$ python -q
>>> import numpy as np
>>> np.set_printoptions(precision=2, suppress=True, linewidth=160)
>>> F = np.load("layer16.npy")
>>> F
array([[-24,  -2,   0,   8,   0],
       [ 24,   8,   9,  -8,  -3],
       [-24,   5,  -1,   8,   2],
       [  3,  -8,   5,  -1,   4],
       [  0,  -7,   2,   0,   0],
       [-18,  -5,   7,   6,  -9],
       [ 24,  -8,  -2,  -8,   8],
       [  9,  -5,  -5,  -3,   4],
       [  3,  -3,  -2,  -1,   3],
       [ 27,   7,  -5,  -9,  -2],
       [ 27,   0,   5,  -9,   1],
       [ -3,  -3,   5,   1,  -3],
       [  9,  -9,   2,  -3,   0],
       [ 12,   5,  -4,  -4,   3]])
>>> # looks like rank 4
>>> Xc = F - F.mean(axis=1)
Traceback (most recent call last):
  File "<python-input-5>", line 1, in <module>
    Xc = F - F.mean(axis=1)
         ~~^~~~~~~~~~~~~~~~
ValueError: operands could not be broadcast together with shapes (14,5) (14,) 
>>> Xc = F - F.mean(axis=0)
>>> Uu, sv, Vt = np.linalg.svd(Xc, full_matrices=False)
>>> np.linalg.matrix_rank(Xc)
np.int64(4)
>>> round(float((sv ** 2).sum() ** 2 / (sv ** 4).sum()), 2)
1.41
>>> (np.sign(Uu[:, 0]) == np.sign(Uu[0, 0])).astype(int)
array([1, 0, 1, 1, 1, 1, 0, 0, 1, 0, 0, 1, 0, 0])
>>> np.round(sv ** 2 / (sv ** 2).sum(), 2) + 0
array([0.84, 0.08, 0.07, 0.01, 0.  ])
>>> np.abs(Uu[:, 0]).argmax()
np.int64(0)
>>> np.searchsorted(np.cumsum(sv ** 2) / (sv ** 2).sum(), 0.9) + 1
np.int64(2)
>>> sv.round(2) + 0
array([67.59, 21.51, 18.89,  8.9 ,  0.  ])
>>> m1 = np.load("x.npy")
>>> m1
array([[ 0.12, -0.04,  0.07],
       [ 0.07,  0.  ,  0.01],
       [ 0.  ,  0.01,  0.03],
       [ 0.02,  0.  ,  0.11],
       [-1.5 ,  2.73,  0.6 ],
       [ 0.06, -0.07, -0.05],
       [ 1.58, -2.73, -0.63],
       [ 1.56, -2.8 , -0.58],
       [-0.82,  1.44,  0.28],
       [ 0.71, -1.42, -0.25],
       [-1.55,  2.72,  0.69],
       [-0.88,  1.35,  0.26],
       [-1.55,  2.81,  0.63],
       [ 0.06, -0.05, -0.02],
       [-1.61,  2.91,  0.69],
       [ 1.62, -2.75, -0.7 ],
       [-1.58,  2.82,  0.66],
       [-0.73,  1.37,  0.34],
       [-1.58,  2.76,  0.63],
       [ 1.6 , -2.75, -0.51],
       [ 1.61, -2.78, -0.69]])
>>> np.linalg.matrix_rank(m1, rtol=0.1)
np.int64(1)
>>> [round(float(x), 2) for x in np.linalg.svd(m1, compute_uv=False)[:3]]
[11.28, 0.26, 0.2]
>>> Uu, sv, Vt = np.linalg.svd(m1)
>>> np.argmax(sv[:-1] / (sv[1:] + 1e-6)) + 1
np.int64(1)
>>> sv
array([11.28,  0.26,  0.2 ])
>>> A2 = Uu[:, :1] @ np.diag(sv[:1]) @ Vt[:1]
>>> np.round(np.linalg.norm(m1 - A2, 2), 2), round(sv[1], 2)
(np.float64(0.26), np.float64(0.26))
>>> round(np.linalg.norm(m1 - A2) / np.linalg.norm(m1), 2)
np.float64(0.03)
>>> np.linalg.matrix_rank(A2)
np.int64(1)
>>> x = np.array([-2, 1, -2])
>>> target = m1 @ x
>>> np.linalg.lstsq(m1, target)[0]
array([-2.,  1., -2.])
>>> np.linalg.solve(m1.T @ m1, m1.T @ target)
array([-2.,  1., -2.])
>>> np.round(np.linalg.pinv(m1) @ m1, 2) + 0
array([[1., 0., 0.],
       [0., 1., 0.],
       [0., 0., 1.]])
>>> rng = np.random.default_rng(4089)
>>> target = target + 0.3 * rng.normal(size=21)
>>> target
array([-0.75, -0.29,  0.6 ,  0.07,  4.14, -0.18, -5.08, -4.23,  2.52, -2.26,  4.57,  2.39,  5.04, -0.34,  4.59, -4.68,  4.08,  2.03,  5.03, -4.94, -4.13])
>>> c, *_ = np.linalg.lstsq(m1, target)
>>> round(np.linalg.norm(target - m1 @ c), 2)
np.float64(1.44)
>>> c
array([-3.44, -0.07, -1.01])
>>> c.round()
array([-3., -0., -1.])
>>> np.round(m1.T @ (target - m1 @ c), 2) + 0
array([0., 0., 0.])
>>> idx = m1[:, 1] > np.median(m1[:, 1])
>>> u = m1[idx].mean(axis=0) - m1[~idx].mean(axis=0)
>>> round((((m1 - m1.mean(axis=0)) @ u > 0) == idx).mean(), 2)
np.float64(0.95)
>>> ((m1 - m1.mean(axis=0)) @ u > 0).astype(int)
array([0, 0, 0, 0, 1, 0, 0, 0, 1, 0, 1, 1, 1, 0, 1, 0, 1, 1, 1, 0, 0])
>>> u
array([-2.  ,  3.49,  0.78])
>>> E = np.load("test15.npy")
>>> E
array([[ 0.5, -0.4, -0.2,  0.1, -0.4,  0.2],
       [ 0.4, -0.2, -0.3,  0.5, -0.2,  0.3],
       [-0.1,  0.2,  0. , -0.1,  0. , -2.9],
       [ 1.4,  0.3,  1. ,  1.1,  0.8, -1.3],
       [ 0.5,  0.1, -1.9,  1.1,  0. ,  1.9],
       [-0.2,  1.1, -1.8, -0.9,  0. , -1.4]])
>>> idx = rng.permutation(6)
>>> idx
array([3, 5, 4, 0, 1, 2])
>>> A2 = E[idx][:, idx]
>>> np.allclose(A2, E)
False
>>> round(float(np.linalg.det(A2)), 2), round(np.linalg.det(E[idx]), 2)
(1.11, np.float64(1.11))
>>> A2
array([[ 1.1, -1.3,  0.8,  1.4,  0.3,  1. ],
       [-0.9, -1.4,  0. , -0.2,  1.1, -1.8],
       [ 1.1,  1.9,  0. ,  0.5,  0.1, -1.9],
       [ 0.1,  0.2, -0.4,  0.5, -0.4, -0.2],
       [ 0.5,  0.3, -0.2,  0.4, -0.2, -0.3],
       [-0.1, -2.9,  0. , -0.1,  0.2,  0. ]])
>>> np.count_nonzero(E)
np.int64(32)
>>> np.linalg.matrix_rank(E)
np.int64(6)
>>> E.sum(axis=1)
array([-0.2,  0.5, -2.9,  3.3,  1.7, -3.2])
>>> E[6]
Traceback (most recent call last):
  File "<python-input-55>", line 1, in <module>
    E[6]
    ~^^^
IndexError: index 6 is out of bounds for axis 0 with size 6
>>> np.unravel_index(np.abs(E).argmax(), E.shape)
(np.int64(2), np.int64(5))
>>> G = E.T @ E
>>> np.allclose(G, G.T)
True
>>> round(np.trace(G), 2), round(float((E ** 2).sum()), 2)
(np.float64(32.34), 32.34)
>>> np.linalg.matrix_rank(G)
np.int64(6)
>>> np.linalg.eigvalsh(G)[::-1]
array([17.26,  8.63,  5.2 ,  0.9 ,  0.35,  0.01])
>>> A2 = E + rng.integers(-2, 3, (6, 5)) @ rng.integers(-2, 3, (5, 6))
>>> A2
array([[ 8.5,  0.6, -6.2, -4.9,  2.6, -0.8],
       [-3.6, -6.2, -0.3,  2.5, -2.2,  4.3],
       [-4.1, -0.8,  1. ,  4.9,  1. , -8.9],
       [-0.6, -8.7, -2. ,  5.1,  2.8, -7.3],
       [-1.5,  2.1,  1.1,  0.1,  3. , -3.1],
       [-2.2, -0.9, -0.8,  4.1,  0. , -7.4]])
>>> A2 - E
array([[ 8.,  1., -6., -5.,  3., -1.],
       [-4., -6.,  0.,  2., -2.,  4.],
       [-4., -1.,  1.,  5.,  1., -6.],
       [-2., -9., -3.,  4.,  2., -6.],
       [-2.,  2.,  3., -1.,  3., -5.],
       [-2., -2.,  1.,  5.,  0., -6.]])
>>> K = np.array([[-1.4, 0.2, -1.0, 0.2, 1.0, 0.4, -0.1, 0.2, -0.1, 0.1, -0.1, 1.5, 0.2, -0.6],
...     [1.7, 0.3, 0.3, 0.0, -0.9, 0.8, 0.8, 0.9, 0.6, -0.1, 0.6, -1.0, -1.7, -1.1],
...     [-1.0, 0.8, 0.7, -0.3, -0.4, -2.8, -0.8, -1.9, 0.3, 1.6, -1.4, 1.3, 1.2, 0.9],
...     [0.5, 2.2, 2.0, 0.7, -0.6, -1.3, -1.5, 2.1, 0.5, -0.7, 0.9, -2.6, 0.2, 0.4],
...     [0.0, -0.2, -0.1, -1.1, 0.8, 1.0, 0.9, 0.9, 0.1, -1.1, -0.4, -0.4, -0.9, 1.6]])
>>> K[:, 7] *= 3
>>> K
array([[-1.4,  0.2, -1. ,  0.2,  1. ,  0.4, -0.1,  0.6, -0.1,  0.1, -0.1,  1.5,  0.2, -0.6],
       [ 1.7,  0.3,  0.3,  0. , -0.9,  0.8,  0.8,  2.7,  0.6, -0.1,  0.6, -1. , -1.7, -1.1],
       [-1. ,  0.8,  0.7, -0.3, -0.4, -2.8, -0.8, -5.7,  0.3,  1.6, -1.4,  1.3,  1.2,  0.9],
       [ 0.5,  2.2,  2. ,  0.7, -0.6, -1.3, -1.5,  6.3,  0.5, -0.7,  0.9, -2.6,  0.2,  0.4],
       [ 0. , -0.2, -0.1, -1.1,  0.8,  1. ,  0.9,  2.7,  0.1, -1.1, -0.4, -0.4, -0.9,  1.6]])
>>> A2 = K / np.linalg.norm(K, axis=1)
Traceback (most recent call last):
  File "<python-input-68>", line 1, in <module>
    A2 = K / np.linalg.norm(K, axis=1)
         ~~^~~~~~~~~~~~~~~~~~~~~~~~~~~
ValueError: operands could not be broadcast together with shapes (5,14) (5,) 
>>> A2 = K / np.linalg.norm(K, axis=1, keepdims=True)
>>> G = A2 @ A2.T
>>> (G - 2 * np.eye(5)).round(6).argmax(axis=1)
array([4, 3, 0, 1, 1])
>>> np.linalg.norm(A2, axis=1)
array([1., 1., 1., 1., 1.])
>>> G[3]
array([-0.17,  0.6 , -0.59,  1.  ,  0.46])
>>> np.argwhere(np.triu(np.abs(G) > 0.95, 1))
array([], shape=(0, 2), dtype=int64)
>>> round(float(np.degrees(np.arccos(np.clip(G[3, 1], -1, 1)))), 2)
53.26
